% python3 -q
>>> import numpy as np
>>> from numpy import linalg as LA
>>> np.set_printoptions(precision=1, suppress=True, linewidth=120)
>>> arr = np.load("layer2.npy")
>>> arr
array([[3, 7, 3, 7, 3, 7],
       [5, 1, 5, 1, 5, 1],
       [9, 8, 9, 8, 9, 8],
       [3, 7, 3, 7, 3, 7],
       [5, 1, 5, 1, 5, 1],
       [9, 8, 9, 8, 9, 8]])
>>> np.trace(arr)
np.int64(33)
>>> round(LA.det(arr), 1)
np.float64(0.0)
>>> np.allclose(arr @ arr.T, arr.T @ arr)
False
>>> round(float(np.abs(LA.eigvals(arr)).max()), 1)
33.0
>>> np.allclose(arr, arr.T)
False
>>> np.argsort(-LA.norm(arr, axis=0).round(6), kind="stable")[:3]
array([0, 2, 4])
>>> LA.cond(arr) > 100
np.True_
>>> LA.matrix_rank(arr, rtol=0.1)
np.int64(2)
>>> round(float(LA.norm(arr, 2) / LA.norm(arr)), 1)
1.0
>>> rank = LA.matrix_rank(arr)
>>> rank
np.int64(2)
>>> ns = LA.svd(arr)[2][rank:].T
>>> ns.shape
(6, 4)
>>> np.allclose(arr @ ns, 0)
True
>>> np.round(ns @ ns.T, 1) + 0
array([[ 0.7,  0. , -0.3,  0. , -0.3,  0. ],
       [ 0. ,  0.7,  0. , -0.3,  0. , -0.3],
       [-0.3,  0. ,  0.7,  0. , -0.3,  0. ],
       [ 0. , -0.3,  0. ,  0.7,  0. , -0.3],
       [-0.3,  0. , -0.3,  0. ,  0.7,  0. ],
       [ 0. , -0.3,  0. , -0.3,  0. ,  0.7]])
>>> [int(LA.matrix_rank(np.delete(arr, i, axis=0))) for i in range(6)]
[2, 2, 2, 2, 2, 2]
>>> [int(LA.matrix_rank(arr[:, :j + 1])) for j in range(6)]
[1, 2, 2, 2, 2, 2]
>>> np.round(arr @ ns, 1) + 0
array([[0., 0., 0., 0.],
       [0., 0., 0., 0.],
       [0., 0., 0., 0.],
       [0., 0., 0., 0.],
       [0., 0., 0., 0.],
       [0., 0., 0., 0.]])
>>> def softmax(z):
...     e = np.exp(z - z.max(axis=-1, keepdims=True))
...     return e / e.sum(axis=-1, keepdims=True)
... 
>>> np.round(softmax(10 * arr[3]), 1) + 0
array([0. , 0.3, 0. , 0.3, 0. , 0.3])
>>> softmax(arr).sum(axis=1)
array([1., 1., 1., 1., 1., 1.])
>>> np.round(softmax(arr[3]), 1) + 0
array([0. , 0.3, 0. , 0.3, 0. , 0.3])
>>> S = arr @ arr.T / np.sqrt(6)
>>> softmax(S)[3] @ arr
array([9., 8., 9., 8., 9., 8.])
>>> np.round(softmax(S + np.triu(np.full(S.shape, -np.inf), 1)), 1) + 0
array([[1. , 0. , 0. , 0. , 0. , 0. ],
       [0. , 1. , 0. , 0. , 0. , 0. ],
       [0. , 0. , 1. , 0. , 0. , 0. ],
       [0. , 0. , 1. , 0. , 0. , 0. ],
       [0. , 0. , 1. , 0. , 0. , 0. ],
       [0. , 0. , 0.5, 0. , 0. , 0.5]])
>>> softmax(S).round(6).argmax(axis=1)
array([2, 2, 2, 2, 2, 2])
>>> data = np.array([[0.0, 2.0, 0.0, 0.0, 0.0, 0.0],
...     [0.0, 2.0, -1.0, 0.0, 0.0, 0.0],
...     [3.0, -2.0, -2.0, 0.0, 0.0, 0.0],
...     [0.0, 0.0, 0.0, -6.0, 0.0, -6.0],
...     [0.0, 0.0, 0.0, -2.0, -4.0, -3.0],
...     [0.0, 0.0, 0.0, 4.0, -7.0, 1.0]])
>>> # 2 blocks once reordered
>>> np.diff(data, axis=0)
array([[ 0.,  0., -1.,  0.,  0.,  0.],
       [ 3., -4., -1.,  0.,  0.,  0.],
       [-3.,  2.,  2., -6.,  0., -6.],
       [ 0.,  0.,  0.,  4., -4.,  3.],
       [ 0.,  0.,  0.,  6., -3.,  4.]])
>>> np.round(LA.norm(data), 1)
np.float64(13.9)
>>> data - data[0]
array([[ 0.,  0.,  0.,  0.,  0.,  0.],
       [ 0.,  0., -1.,  0.,  0.,  0.],
       [ 3., -4., -2.,  0.,  0.,  0.],
       [ 0., -2.,  0., -6.,  0., -6.],
       [ 0., -2.,  0., -2., -4., -3.],
       [ 0., -2.,  0.,  4., -7.,  1.]])
>>> np.count_nonzero(data)
np.int64(14)
>>> data.sum(axis=1)
array([  2.,   1.,  -1., -12.,  -9.,  -2.])
>>> np.flatnonzero(LA.matrix_power((data != 0) + (data.T != 0) + np.eye(6), 6)[5])
array([3, 4, 5])
>>> data @ data
array([[ 0.,  4., -2.,  0.,  0.,  0.],
       [-3.,  6.,  0.,  0.,  0.,  0.],
       [-6.,  6.,  6.,  0.,  0.,  0.],
       [ 0.,  0.,  0., 12., 42., 30.],
       [ 0.,  0.,  0.,  8., 37., 21.],
       [ 0.,  0.,  0., -6., 21., -2.]])
>>> np.sort(LA.eigvals(data).real)
array([-7.2, -2.8, -0.9, -0.9,  1.4,  1.4])
>>> E = np.array([[1, 0, 0, 0, 0, 0, 2],
...     [1, 1, 0, 0, 0, 0, -2],
...     [0, 0, 2, -2, -1, -2, 0],
...     [0, 0, 1, -1, 2, 0, 0],
...     [0, 0, -1, 1, -1, -2, 0],
...     [0, 0, 0, 0, 1, -1, 0],
...     [0, 2, 0, 0, 0, 0, 0]])
>>> # 2 blocks once reordered
>>> A2 = E / np.sqrt((E ** 2).mean(axis=1, keepdims=True))
>>> E - E.mean(axis=1, keepdims=True)
array([[ 0.6, -0.4, -0.4, -0.4, -0.4, -0.4,  1.6],
       [ 1. ,  1. ,  0. ,  0. ,  0. ,  0. , -2. ],
       [ 0.4,  0.4,  2.4, -1.6, -0.6, -1.6,  0.4],
       [-0.3, -0.3,  0.7, -1.3,  1.7, -0.3, -0.3],
       [ 0.4,  0.4, -0.6,  1.4, -0.6, -1.6,  0.4],
       [ 0. ,  0. ,  0. ,  0. ,  1. , -1. ,  0. ],
       [-0.3,  1.7, -0.3, -0.3, -0.3, -0.3, -0.3]])
>>> A2[1]
array([ 1.1,  1.1,  0. ,  0. ,  0. ,  0. , -2.2])
>>> LA.matrix_rank(E - E.mean(axis=1, keepdims=True))
np.int64(6)
>>> x0 = np.array([0, 1, 0, 2, 1, 2])
>>> a = np.maximum(arr @ x0, 0)
>>> arr * (a > 1e-9)[:, None]
array([[3, 7, 3, 7, 3, 7],
       [5, 1, 5, 1, 5, 1],
       [9, 8, 9, 8, 9, 8],
       [3, 7, 3, 7, 3, 7],
       [5, 1, 5, 1, 5, 1],
       [9, 8, 9, 8, 9, 8]])
>>> arr.T @ a
array([1210, 1336, 1210, 1336, 1210, 1336])
>>> a
array([38, 10, 49, 38, 10, 49])
>>> np.maximum(arr @ (3 * x0), 0)
array([114,  30, 147, 114,  30, 147])
>>> np.tanh(arr @ x0)
array([1., 1., 1., 1., 1., 1.])
>>> round(float(LA.norm(E, 2) / LA.norm(E)), 1)
0.6
>>> round(np.trace(LA.pinv(E) @ E), 1)
np.float64(6.0)
>>> np.unique(E.round(6), axis=0).shape
(7, 7)
>>> np.abs(np.diag(LA.qr(E)[1])) > 1e-9
array([ True,  True,  True, False,  True,  True,  True])
>>> LA.lstsq(E[:-1].T, E[-1])[2]
np.int32(5)
>>> F = np.minimum.outer(np.arange(1, 6), np.arange(1, 6)) * 4
>>> F
array([[ 4,  4,  4,  4,  4],
       [ 4,  8,  8,  8,  8],
       [ 4,  8, 12, 12, 12],
       [ 4,  8, 12, 16, 16],
       [ 4,  8, 12, 16, 20]])
>>> # symmetric
>>> ev, V = LA.eigh(F)
>>> np.abs(V[:, -1]).round(6).argmax()
np.int64(4)
>>> LA.eigvalsh(F + 3 * np.eye(5))
array([ 4.1,  4.4,  5.3,  8.8, 52.4])
>>> np.round(V.T @ V, 1) + 0
array([[1., 0., 0., 0., 0.],
       [0., 1., 0., 0., 0.],
       [0., 0., 1., 0., 0.],
       [0., 0., 0., 1., 0.],
       [0., 0., 0., 0., 1.]])
>>> np.round(V.T @ F @ V, 1) + 0
array([[ 1.1,  0. ,  0. ,  0. ,  0. ],
       [ 0. ,  1.4,  0. ,  0. ,  0. ],
       [ 0. ,  0. ,  2.3,  0. ,  0. ],
       [ 0. ,  0. ,  0. ,  5.8,  0. ],
       [ 0. ,  0. ,  0. ,  0. , 49.4]])
>>> np.abs(V[:, -1])
array([0.2, 0.3, 0.5, 0.5, 0.6])
>>> V @ np.diag(ev) @ V.T
array([[ 4.,  4.,  4.,  4.,  4.],
       [ 4.,  8.,  8.,  8.,  8.],
       [ 4.,  8., 12., 12., 12.],
       [ 4.,  8., 12., 16., 16.],
       [ 4.,  8., 12., 16., 20.]])
>>> Q, R = LA.qr(F)
>>> round(float(np.trace(Q @ Q.T)), 1)
5.0
>>> round(abs(R[0, 0]), 1), round(LA.norm(F[:, 0]), 1)
(np.float64(8.9), np.float64(8.9))
>>> np.allclose(R.T @ R, F.T @ F)
True
>>> np.round(Q.T @ Q, 1) + 0
array([[1., 0., 0., 0., 0.],
       [0., 1., 0., 0., 0.],
       [0., 0., 1., 0., 0.],
       [0., 0., 0., 1., 0.],
       [0., 0., 0., 0., 1.]])
>>> np.abs(np.diag(R))
array([8.9, 3.6, 3.5, 3.3, 2.8])
>>> np.allclose(F @ F.T, F.T @ F)
True
>>> feats = np.arange(24).reshape(6, 4) + 5
>>> feats
array([[ 5,  6,  7,  8],
       [ 9, 10, 11, 12],
       [13, 14, 15, 16],
       [17, 18, 19, 20],
       [21, 22, 23, 24],
       [25, 26, 27, 28]])
>>> A2 = feats[0, 0] * feats[1:] - np.outer(feats[1:, 0], feats[0])
>>> A2
array([[  0,  -4,  -8, -12],
       [  0,  -8, -16, -24],
       [  0, -12, -24, -36],
       [  0, -16, -32, -48],
       [  0, -20, -40, -60]])
>>> np.flatnonzero(~A2.round(6).any(axis=1))
array([], dtype=int64)
>>> feats[:, 0] / feats[0, 0]
array([1. , 1.8, 2.6, 3.4, 4.2, 5. ])
>>> u, g = feats[3], feats[0]
>>> u @ u
np.int64(1374)
>>> u @ g
np.int64(486)
>>> pr = (u @ g) / (u @ u) * u
>>> np.outer(u, g)
array([[ 85, 102, 119, 136],
       [ 90, 108, 126, 144],
       [ 95, 114, 133, 152],
       [100, 120, 140, 160]])
>>> pr
array([6. , 6.4, 6.7, 7.1])
>>> x0 = np.array([0, -2, 0, 1])
>>> feats @ x0
array([ -4,  -8, -12, -16, -20, -24])
>>> np.sign((feats @ x0).round(6))
array([-1, -1, -1, -1, -1, -1])
>>> feats @ (2 * x0)
array([ -8, -16, -24, -32, -40, -48])
>>> (feats @ x0).argmax()
np.int64(0)
>>> feats * x0
array([[  0, -12,   0,   8],
       [  0, -20,   0,  12],
       [  0, -28,   0,  16],
       [  0, -36,   0,  20],
       [  0, -44,   0,  24],
       [  0, -52,   0,  28]])
>>> X = np.load("x.npy")
>>> X
array([[ 1. ,  0. ,  0. ,  0. ],
       [ 0. ,  0.8,  0. , -0.6],
       [ 0. ,  0. ,  1. ,  0. ],
       [ 0. ,  0.6,  0. ,  0.8]])
>>> # columns are unit length and at right angles
>>> x0 = np.array([8, 2, 8, 1])
>>> np.abs(LA.eigvals(X))
array([1., 1., 1., 1.])
>>> np.round(LA.norm(x0), 1), round(float(LA.norm(X @ x0)), 1)
(np.float64(11.5), 11.5)
>>> x0 = np.array([-1, -3, 2, 2])
>>> (X * x0).sum(axis=1)
array([-1. , -3.6,  2. , -0.2])
>>> X @ x0
array([-1. , -3.6,  2. , -0.2])
>>> np.sign((X @ x0).round(6))
array([-1., -1.,  1., -1.])
>>> A2 = LA.inv(X)
>>> np.round(X @ A2, 1) + 0
array([[1., 0., 0., 0.],
       [0., 1., 0., 0.],
       [0., 0., 1., 0.],
       [0., 0., 0., 1.]])
>>> np.round(LA.cond(X), 1)
np.float64(1.0)
>>> np.allclose(A2, X.T)
True
>>> LA.inv(A2)
array([[ 1. ,  0. ,  0. ,  0. ],
       [ 0. ,  0.8,  0. , -0.6],
       [ 0. ,  0. ,  1. ,  0. ],
       [ 0. ,  0.6,  0. ,  0.8]])
>>> round(LA.slogdet(X)[0], 1)
np.float64(1.0)
>>> J = np.loadtxt("data.csv", delimiter=",")
>>> J
array([[ 0.8,  1.3,  1.6, -0.3,  3.3, -1. ],
       [ 0.9,  1.9,  1.5, -0.1,  3.4, -1. ],
       [ 1. ,  1.9,  1.3,  0.4,  3.6, -0.8],
       [ 1.2,  1.9,  2.3, -0.2,  3. , -1.3],
       [ 0.9,  2.2,  2. , -0.9,  3.1, -1.3],
       [-1.2, -0.8, -1.4, -2.3,  2.8, -2.7],
       [-0.8, -1.1, -1.2, -3.4,  3.3, -3.1],
       [-0.9, -1.6, -0.9, -3.2,  2.7, -3.4],
       [-1.2, -1.3, -1.1, -3.4,  2.9, -3.2],
       [-1.1, -1.2, -1.1, -3.4,  3.5, -3.5],
       [ 1.6,  3.5,  3.4,  1.7,  2.1,  2.8],
       [ 2. ,  3.2,  2.7,  2. ,  1.8,  3.1],
       [ 2.5,  3.2,  2.7,  2. ,  2.2,  2.6],
       [ 1.9,  3.1,  3.2,  1.7,  1.9,  2.9],
       [ 2.5,  3.5,  3.1,  2.2,  1.7,  2.7]])
>>> A2 = np.c_[J[:, :5] @ np.array([[6, 1, 7, 5, 3],
...     [5, 9, 0, 7, 1],
...     [8, 2, 6, 1, 3],
...     [6, 3, 7, 7, 8],
...     [4, 3, 4, 5, 2]]), np.array([1, -2, 2, 0, -1, 2, 2, -1, -2, -2, 1, 1, 0, 2, -2])]
>>> A2
array([[ 35.5,  24.7,  26.3,  29.1,  12.7,   1. ],
       [ 39.9,  30.9,  28.2,  35.6,  15.1,  -2. ],
       [ 42.7,  32.7,  32. ,  40.4,  19.2,   2. ],
       [ 45.9,  31.3,  32.8,  35.2,  16.8,   0. ],
       [ 39.4,  31.3,  24.4,  31.1,   9.9,  -1. ],
       [-25. ,  -9.7, -21.7, -15.1, -21.4,   2. ],
       [-27.1, -13.4, -23.4, -20.2, -27.7,   2. ],
       [-29. , -18.6, -23.3, -25.5, -27.2,  -1. ],
       [-31.3, -16.6, -27.2, -25.5, -29.6,  -2. ],
       [-27.8, -13.8, -24.1, -21.3, -28. ,  -2. ],
       [ 72.9,  51.3,  51.9,  58.3,  36.3,   1. ],
       [ 68.8,  47.6,  51.4,  58.1,  36.9,   1. ],
       [ 73.4,  49.3,  56.5,  62.6,  39.2,   0. ],
       [ 70.3,  47. ,  52. ,  55.8,  35.8,   2. ],
       [ 77.3,  51.9,  58.3,  64. ,  41.3,  -2. ]])
>>> LA.matrix_rank(A2)
np.int64(6)
>>> A2 = J / LA.norm(J, axis=1, keepdims=True)
>>> gram = A2 @ A2.T
>>> round(float(np.degrees(np.arccos(np.clip(gram[13, 6], -1, 1)))), 1)
118.0
>>> (gram - 2 * np.eye(15)).round(6).argmax(axis=1)
array([ 1,  2,  1,  4,  3,  9,  9,  8,  9,  6, 13, 13, 14, 10, 12])
>>> LA.norm(A2, axis=1)
array([1., 1., 1., 1., 1., 1., 1., 1., 1., 1., 1., 1., 1., 1., 1.])
>>> np.argwhere(np.triu(np.abs(gram) > 0.95, 1))
array([[ 0,  1],
       [ 0,  2],
       [ 0,  3],
       [ 0,  4],
       [ 1,  2],
       [ 1,  3],
       [ 1,  4],
       [ 2,  3],
       [ 3,  4],
       [ 5,  6],
       [ 5,  7],
       [ 5,  8],
       [ 5,  9],
       [ 6,  7],
       [ 6,  8],
       [ 6,  9],
       [ 7,  8],
       [ 7,  9],
       [ 8,  9],
       [10, 11],
       [10, 12],
       [10, 13],
       [10, 14],
       [11, 12],
       [11, 13],
       [11, 14],
       [12, 13],
       [12, 14],
       [13, 14]])
>>> Ac = J - J.mean(axis=0)
>>> U, sv, vt = LA.svd(Ac, full_matrices=False)
>>> sv
array([16.6,  3.2,  1.5,  1. ,  0.8,  0.7])
>>> np.abs(U[:, 0]).argmax()
np.int64(9)
>>> np.searchsorted(np.cumsum(sv ** 2) / (sv ** 2).sum(), 0.9) + 1
np.int64(1)
>>> np.round(sv ** 2 / (sv ** 2).sum(), 1) + 0
array([0.9, 0. , 0. , 0. , 0. , 0. ])
>>> np.abs(vt[0]).argmax()
np.int64(5)
>>> vt[0] * np.sign(vt[0, np.abs(vt[0]).argmax()])
array([ 0.3,  0.4,  0.4,  0.5, -0.1,  0.6])
